$ python -q
>>> import numpy as np
>>> np.set_printoptions(precision=3, suppress=True, linewidth=200)
>>> u = np.array([-3, -3, 3, -2, 3, 2, 0, -2, -3, 1, 0, 2])
>>> v = np.array([-5, 4, -4, 1, -2, 1, -5])
>>> feats = np.outer(u, v)
>>> feats
array([[ 15, -12,  12,  -3,   6,  -3,  15],
       [ 15, -12,  12,  -3,   6,  -3,  15],
       [-15,  12, -12,   3,  -6,   3, -15],
       [ 10,  -8,   8,  -2,   4,  -2,  10],
       [-15,  12, -12,   3,  -6,   3, -15],
       [-10,   8,  -8,   2,  -4,   2, -10],
       [  0,   0,   0,   0,   0,   0,   0],
       [ 10,  -8,   8,  -2,   4,  -2,  10],
       [ 15, -12,  12,  -3,   6,  -3,  15],
       [ -5,   4,  -4,   1,  -2,   1,  -5],
       [  0,   0,   0,   0,   0,   0,   0],
       [-10,   8,  -8,   2,  -4,   2, -10]])
>>> # columns 3 and 5 are equal
>>> try:
...     np.linalg.inv(feats)
... except np.linalg.LinAlgError as e:
...     print(e)
... 
Last 2 dimensions of the array must be square
>>> np.unique(feats.round(6), axis=0).shape
(6, 7)
>>> feats @ np.linalg.pinv(feats) @ feats
array([[ 15., -12.,  12.,  -3.,   6.,  -3.,  15.],
       [ 15., -12.,  12.,  -3.,   6.,  -3.,  15.],
       [-15.,  12., -12.,   3.,  -6.,   3., -15.],
       [ 10.,  -8.,   8.,  -2.,   4.,  -2.,  10.],
       [-15.,  12., -12.,   3.,  -6.,   3., -15.],
       [-10.,   8.,  -8.,   2.,  -4.,   2., -10.],
       [  0.,   0.,   0.,   0.,   0.,   0.,   0.],
       [ 10.,  -8.,   8.,  -2.,   4.,  -2.,  10.],
       [ 15., -12.,  12.,  -3.,   6.,  -3.,  15.],
       [ -5.,   4.,  -4.,   1.,  -2.,   1.,  -5.],
       [  0.,   0.,   0.,   0.,   0.,   0.,   0.],
       [-10.,   8.,  -8.,   2.,  -4.,   2., -10.]])
>>> u = np.array([1, -3, 3])
>>> np.polyval(u, feats[1])
array([183, 183, 111,  21,  21,  21, 183])
>>> np.correlate(feats[1], feats[9], "full")
array([ -75,   75, -102,   66, -129,  147, -264,  147, -129,   66, -102,   75,  -75])
>>> left, s, Vt = np.linalg.svd(feats)
>>> np.argmax(s[:-1] / (s[1:] + 1e-6)) + 1
np.int64(1)
>>> s.round(3) + 0
array([73.865,  0.   ,  0.   ,  0.   ,  0.   ,  0.   ,  0.   ])
>>> B = left[:, :1] @ np.diag(s[:1]) @ Vt[:1]
>>> np.linalg.matrix_rank(B)
np.int64(1)
>>> round(np.linalg.norm(feats - B, 2), 3), round(float(s[1]), 3)
(np.float64(0.0), 0.0)
>>> round(float(np.linalg.norm(feats - B) / np.linalg.norm(feats)), 3)
0.0
>>> J = np.loadtxt("run0.csv", delimiter=",")
>>> J
array([[-0.922, -0.565, -0.159,  0.984, -0.565,  0.894],
       [-0.485, -0.235, -0.178,  0.653, -0.168,  0.438],
       [ 0.774, -0.119, -0.98 , -0.95 ,  0.837, -0.786],
       [-0.273,  0.   ,  0.446,  0.446, -0.273,  0.273],
       [-0.947, -0.617, -0.178,  0.991, -0.617,  0.925],
       [ 0.11 ,  0.235,  0.716, -0.06 , -0.245, -0.05 ],
       [-0.537, -0.478, -0.869,  0.635,  0.178,  0.438],
       [-0.885, -0.508, -0.139,  0.97 , -0.508,  0.851],
       [-0.08 ,  0.345,  0.944,  0.319, -0.551,  0.168],
       [-0.617, -0.592, -0.952,  0.701,  0.291,  0.501],
       [-0.726, -0.641, -0.954,  0.824,  0.217,  0.623],
       [ 0.53 ,  0.31 ,  0.414, -0.686,  0.11 , -0.47 ],
       [-0.327, -0.345, -0.782,  0.371,  0.197,  0.245]])
>>> u = np.array([0, -2])
>>> np.convolve(J[12], u)
array([ 0.   ,  0.654,  0.69 ,  1.564, -0.742, -0.394, -0.49 ])
>>> np.cross(J[12, :3], J[10, :3])
array([-0.172,  0.256, -0.041])
>>> gram = np.cov(J, rowvar=False)
>>> np.corrcoef(J.T)
array([[ 1.   ,  0.774,  0.219, -0.988,  0.554, -0.994],
       [ 0.774,  1.   ,  0.757, -0.698, -0.027, -0.713],
       [ 0.219,  0.757,  1.   , -0.14 , -0.659, -0.119],
       [-0.988, -0.698, -0.14 ,  1.   , -0.594,  0.988],
       [ 0.554, -0.027, -0.659, -0.594,  1.   , -0.639],
       [-0.994, -0.713, -0.119,  0.988, -0.639,  1.   ]])
>>> np.round(np.linalg.eigvalsh(gram)[::-1], 3) + 0
array([1.095, 0.609, 0.016, 0.003, 0.001, 0.   ])
>>> np.median(J, axis=0)
array([-0.485, -0.345, -0.178,  0.635, -0.168,  0.438])
>>> gram.shape
(6, 6)
>>> J.std(axis=0)
array([0.523, 0.352, 0.649, 0.597, 0.416, 0.492])
>>> np.argwhere(np.triu(np.abs(np.corrcoef(J.T)) > 0.8, 1))
array([[0, 3],
       [0, 5],
       [3, 5]])
>>> np.argsort(-J.std(axis=0).round(6), kind="stable")
array([2, 3, 0, 5, 4, 1])
>>> B = np.c_[J[:, :3] @ np.array([[-3, 3, 2], [-1, -3, 0], [-2, 1, -2]]), np.array([2, 1, 3, 0, 2, 0, 0, 0, 1, 3, 0, 1, 1])]
>>> B
array([[ 3.649, -1.23 , -1.526,  2.   ],
       [ 2.046, -0.928, -0.614,  1.   ],
       [-0.243,  1.699,  3.508,  3.   ],
       [-0.073, -0.373, -1.438,  0.   ],
       [ 3.814, -1.168, -1.538,  2.   ],
       [-1.997,  0.341, -1.212,  0.   ],
       [ 3.827, -1.046,  0.664,  0.   ],
       [ 3.441, -1.27 , -1.492,  0.   ],
       [-1.993, -0.331, -2.048,  1.   ],
       [ 4.347, -1.027,  0.67 ,  3.   ],
       [ 4.727, -1.209,  0.456,  0.   ],
       [-2.728,  1.074,  0.232,  1.   ],
       [ 2.89 , -0.728,  0.91 ,  1.   ]])
>>> np.round(np.linalg.lstsq(J, B[:, 0])[0], 3) + 0
array([-3., -1., -2.,  0.,  0.,  0.])
>>> np.round(np.linalg.norm(B - J @ np.linalg.lstsq(J, B)[0], axis=0), 3) + 0
array([0.   , 0.   , 0.   , 3.383])
>>> m1 = np.loadtxt("block13.csv", delimiter=",")
>>> m1
array([[0., 2., 3., 1., 2., 3., 0., 3., 2., 3., 0., 2., 3., 3.],
       [0., 0., 0., 2., 2., 0., 2., 0., 2., 2., 1., 3., 0., 2.],
       [0., 0., 0., 3., 1., 3., 0., 3., 2., 2., 0., 0., 1., 0.],
       [0., 0., 0., 0., 0., 3., 3., 1., 2., 0., 2., 3., 0., 1.],
       [0., 0., 0., 0., 0., 2., 3., 3., 0., 1., 0., 3., 3., 2.],
       [0., 0., 0., 0., 0., 0., 1., 2., 1., 0., 0., 2., 0., 3.],
       [0., 0., 0., 0., 0., 0., 0., 1., 2., 1., 1., 1., 1., 1.],
       [0., 0., 0., 0., 0., 0., 0., 0., 1., 3., 3., 2., 2., 0.],
       [0., 0., 0., 0., 0., 0., 0., 0., 0., 0., 1., 3., 1., 0.],
       [0., 0., 0., 0., 0., 0., 0., 0., 0., 0., 1., 1., 1., 1.],
       [0., 0., 0., 0., 0., 0., 0., 0., 0., 0., 0., 3., 2., 3.],
       [0., 0., 0., 0., 0., 0., 0., 0., 0., 0., 0., 0., 2., 1.],
       [0., 0., 0., 0., 0., 0., 0., 0., 0., 0., 0., 0., 0., 0.],
       [0., 0., 0., 0., 0., 0., 0., 0., 0., 0., 0., 0., 0., 0.]])
>>> left, s, Vt = np.linalg.svd(m1)
>>> vecs = Vt[:(s > 1e-8).sum()]
>>> rng = np.random.default_rng(3870)
>>> vec = m1[4] + 5 * m1[12] + rng.integers(2) * np.eye(14)[3]
>>> vec
array([0., 0., 0., 0., 0., 2., 3., 3., 0., 1., 0., 3., 3., 2.])
>>> round(float(np.linalg.norm(vec - vecs.T @ vecs @ vec)), 3)
0.0
>>> np.diag(vecs.T @ vecs)
array([0.   , 0.308, 0.692, 1.   , 1.   , 1.   , 1.   , 1.   , 1.   , 1.   , 1.   , 1.   , 1.   , 1.   ])
>>> rk = np.linalg.matrix_rank(m1)
>>> rk
np.int64(12)
>>> null = np.linalg.svd(m1)[2][rk:].T
>>> np.allclose(m1 @ null, 0)
True
>>> [int(np.linalg.matrix_rank(m1[:i])) for i in range(1, len(m1) + 1)]
[1, 2, 3, 4, 5, 6, 7, 8, 9, 10, 11, 12, 12, 12]
>>> [int(np.linalg.matrix_rank(m1[:, :j + 1])) for j in range(14)]
[0, 1, 1, 2, 3, 4, 5, 6, 7, 8, 9, 10, 11, 12]
>>> np.linalg.matrix_rank(m1.T @ m1), np.linalg.matrix_rank(m1 @ m1.T)
(np.int64(12), np.int64(12))
>>> np.abs(np.diag(np.linalg.qr(m1)[1])) > 1e-9
array([False, False, False, False, False, False, False, False, False, False, False, False, False, False])
>>> round(np.trace(np.linalg.pinv(m1) @ m1), 3)
np.float64(12.0)
>>> W0 = np.array([[0.1, 1.5, 0.5, -1.4, -0.2, 0.2, -0.2, 2.0],
...     [1.2, -0.5, 0.8, 0.2, 0.8, 1.0, 1.0, 1.3],
...     [0.4, 0.1, 0.3, -1.2, 0.5, 0.3, 0.1, -0.3],
...     [0.3, 0.8, 0.6, 1.5, 0.0, 1.1, -2.7, -0.8],
...     [0.5, -1.6, -0.9, 0.4, -1.6, -0.5, 1.3, 2.2],
...     [-0.4, -0.8, 0.0, 2.4, -0.7, -1.9, 3.6, -0.6]])
>>> B = W0 / np.sqrt((W0 ** 2).mean(axis=1, keepdims=True))
>>> B[4]
array([ 0.39 , -1.249, -0.703,  0.312, -1.249, -0.39 ,  1.015,  1.718])
